$ python -q
>>> import numpy as np
>>> import numpy.linalg as la
>>> np.set_printoptions(precision=2, suppress=True, linewidth=100, legacy="1.25")
>>> feats = np.loadtxt("run5.csv", delimiter=",")
>>> print(feats)
[[ 0.  0.  0.  0.  0. -2.  1.]
 [ 0.  0.  0.  0.  0. -1. -2.]
 [ 0.  0.  0.  0.  0.  0.  2.]
 [ 0.  0.  0.  0.  0.  0.  1.]
 [ 0.  0.  0.  0.  0.  0. -1.]
 [-2. -1.  0.  0.  0.  0.  0.]
 [ 1. -2.  2.  1. -1.  0.  0.]]
>>> # rank 4
>>> U, sig, Vt = la.svd(feats)
>>> vecs = Vt[:(sig > 1e-8).sum()]
>>> rng = np.random.default_rng(32)
>>> x = feats[5] + 2 * feats[4] + rng.integers(2) * np.eye(7)[5]
>>> print(x)
[-2. -1.  0.  0.  0.  1. -2.]
>>> print(np.allclose(vecs.T @ vecs @ x, x))
True
>>> print(np.round(vecs.T @ vecs, 2) + 0)
[[ 0.89  0.22  0.18  0.09 -0.09  0.    0.  ]
 [ 0.22  0.56 -0.36 -0.18  0.18  0.    0.  ]
 [ 0.18 -0.36  0.36  0.18 -0.18  0.    0.  ]
 [ 0.09 -0.18  0.18  0.09 -0.09  0.    0.  ]
 [-0.09  0.18 -0.18 -0.09  0.09  0.    0.  ]
 [ 0.    0.    0.    0.    0.    1.    0.  ]
 [ 0.    0.    0.    0.    0.    0.    1.  ]]
>>> print(np.diag(vecs.T @ vecs))
[0.89 0.56 0.36 0.09 0.09 1.   1.  ]
>>> print(np.allclose(feats[:-1].T @ la.lstsq(feats[:-1].T, feats[-1])[0], feats[-1]))
False
>>> print(la.lstsq(feats[:-1].T, feats[-1])[2])
3
>>> print(np.round(feats @ la.pinv(feats) @ feats, 2) + 0)
[[ 0.  0.  0.  0.  0. -2.  1.]
 [ 0.  0.  0.  0.  0. -1. -2.]
 [ 0.  0.  0.  0.  0.  0.  2.]
 [ 0.  0.  0.  0.  0.  0.  1.]
 [ 0.  0.  0.  0.  0.  0. -1.]
 [-2. -1.  0.  0.  0.  0.  0.]
 [ 1. -2.  2.  1. -1.  0.  0.]]
>>> print(round(np.trace(la.pinv(feats) @ feats), 2))
4.0
>>> idx = rng.permutation(7)
>>> print(idx)
[4 1 6 2 0 5 3]
>>> A2 = feats[idx][:, idx]
>>> print(A2)
[[ 0.  0. -1.  0.  0.  0.  0.]
 [ 0.  0. -2.  0.  0. -1.  0.]
 [-1. -2.  0.  2.  1.  0.  1.]
 [ 0.  0.  2.  0.  0.  0.  0.]
 [ 0.  0.  1.  0.  0. -2.  0.]
 [ 0. -1.  0.  0. -2.  0.  0.]
 [ 0.  0.  1.  0.  0.  0.  0.]]
>>> print(np.trace(A2))
0.0
>>> print(np.allclose(A2, feats))
False
>>> print(np.round(np.sort(np.abs(la.eigvals(A2))), 2) + 0)
[0.   0.   0.   2.24 2.24 3.32 3.32]
>>> W1 = np.array([[-1, -1, -2, 2, 1],
...     [0, -1, -1, -1, 0],
...     [2, 1, -2, -2, 1],
...     [2, -1, 1, -2, 0],
...     [1, -1, 2, -2, -2],
...     [2, -2, 0, 0, 0],
...     [0, 1, 1, -2, -2]])
>>> b = np.array([-3, 0, 2, 1, -3])
>>> hid = np.maximum(feats @ W1 + b, 0)
>>> print(hid)
[[0. 5. 3. 0. 0.]
 [0. 0. 0. 5. 1.]
 [0. 2. 4. 0. 0.]
 [0. 1. 3. 0. 0.]
 [0. 0. 1. 3. 0.]
 [0. 3. 7. 0. 0.]
 [1. 3. 0. 1. 2.]]
>>> print((hid > 0).mean(axis=0))
[0.14 0.71 0.71 0.43 0.29]
>>> print((hid > 0).astype(int))
[[0 1 1 0 0]
 [0 0 0 1 1]
 [0 1 1 0 0]
 [0 1 1 0 0]
 [0 0 1 1 0]
 [0 1 1 0 0]
 [1 1 0 1 1]]
>>> W2 = np.array([[9, -2], [-3, 2], [-8, 0], [2, 4], [2, 2]])
>>> print(hid @ W2)
[[-39.  10.]
 [ 12.  22.]
 [-38.   4.]
 [-27.   2.]
 [ -2.  12.]
 [-65.   6.]
 [  6.  12.]]
>>> print((hid @ W2).round(6).argmax(axis=1))
[1 1 1 1 1 1 1]
>>> print(W1 @ W2)
[[ 16  10]
 [  9  -6]
 [ 29  -8]
 [  9 -14]
 [-12 -16]
 [ 24  -8]
 [-19 -10]]
>>> K = np.loadtxt("test14.csv", delimiter=",")
>>> print(K)
[[ 2.53 -0.99  0.22 -1.25]
 [ 1.55  1.16 -1.07  2.03]
 [ 0.14 -1.4   1.99  1.75]
 [ 0.42  2.17  1.96 -0.53]]
>>> x = np.array([3, 0, 2, 2])
>>> y = K @ x
>>> print(y)
[5.53 6.56 7.9  4.12]
>>> print(np.round(la.solve(K.T, K[2]), 2) + 0)
[0. 0. 1. 0.]
>>> print(la.solve(K, 5 * y))
[15.  0. 10. 10.]
>>> T = np.stack([K, 5 * K, K[::-1]])
>>> print(la.matrix_rank(T.reshape(3, -1)))
2
>>> print(la.norm(T, axis=(1, 2)))
[ 6. 30.  6.]
>>> A2 = la.inv(K)
>>> print(np.round(la.cond(K), 2))
1.0
>>> print(la.inv(A2))
[[ 2.53 -0.99  0.22 -1.25]
 [ 1.55  1.16 -1.07  2.03]
 [ 0.14 -1.4   1.99  1.75]
 [ 0.42  2.17  1.96 -0.53]]
>>> print(A2)
[[ 0.28  0.17  0.02  0.05]
 [-0.11  0.13 -0.16  0.24]
 [ 0.02 -0.12  0.22  0.22]
 [-0.14  0.23  0.19 -0.06]]
>>> q = K.astype(float).copy()
>>> for j in range(4):
...     q[:, j] -= q[:, :j] @ (q[:, :j].T @ q[:, j])
...     q[:, j] /= la.norm(q[:, j])
... 
>>> print(np.round(q.T @ K, 2) + 0)
[[3. 0. 0. 0.]
 [0. 3. 0. 0.]
 [0. 0. 3. 0.]
 [0. 0. 0. 3.]]
>>> arr = np.array([[-4, 0, 0, 0, 0],
...     [1, 4, 0, 0, 0],
...     [-5, 0, 4, 0, 0],
...     [3, -2, 3, -3, 0],
...     [-1, 4, 2, 1, -3]])
>>> print(arr)
[[-4  0  0  0  0]
 [ 1  4  0  0  0]
 [-5  0  4  0  0]
 [ 3 -2  3 -3  0]
 [-1  4  2  1 -3]]
>>> # triangular
>>> r0, r1 = arr[1], arr[3]
>>> print(r0 @ r1)
-5
>>> print(r0 @ r0)
17
>>> pr = (r0 @ r1) / (r0 @ r0) * r0
>>> print(np.round(la.norm(r0 + r1) ** 2 + la.norm(r0 - r1) ** 2, 2))
96.0
>>> print(la.matrix_rank(np.outer(r0, r1)))
1
>>> print((r1 - pr) @ r0)
0.0
>>> x = np.array([3, 0, 5, 0, 5])
>>> h1 = np.maximum(arr @ x, 0)
>>> print(h1)
[ 0  3  5 24  0]
>>> print(np.tanh(arr @ x))
[-1.  1.  1.  1. -1.]
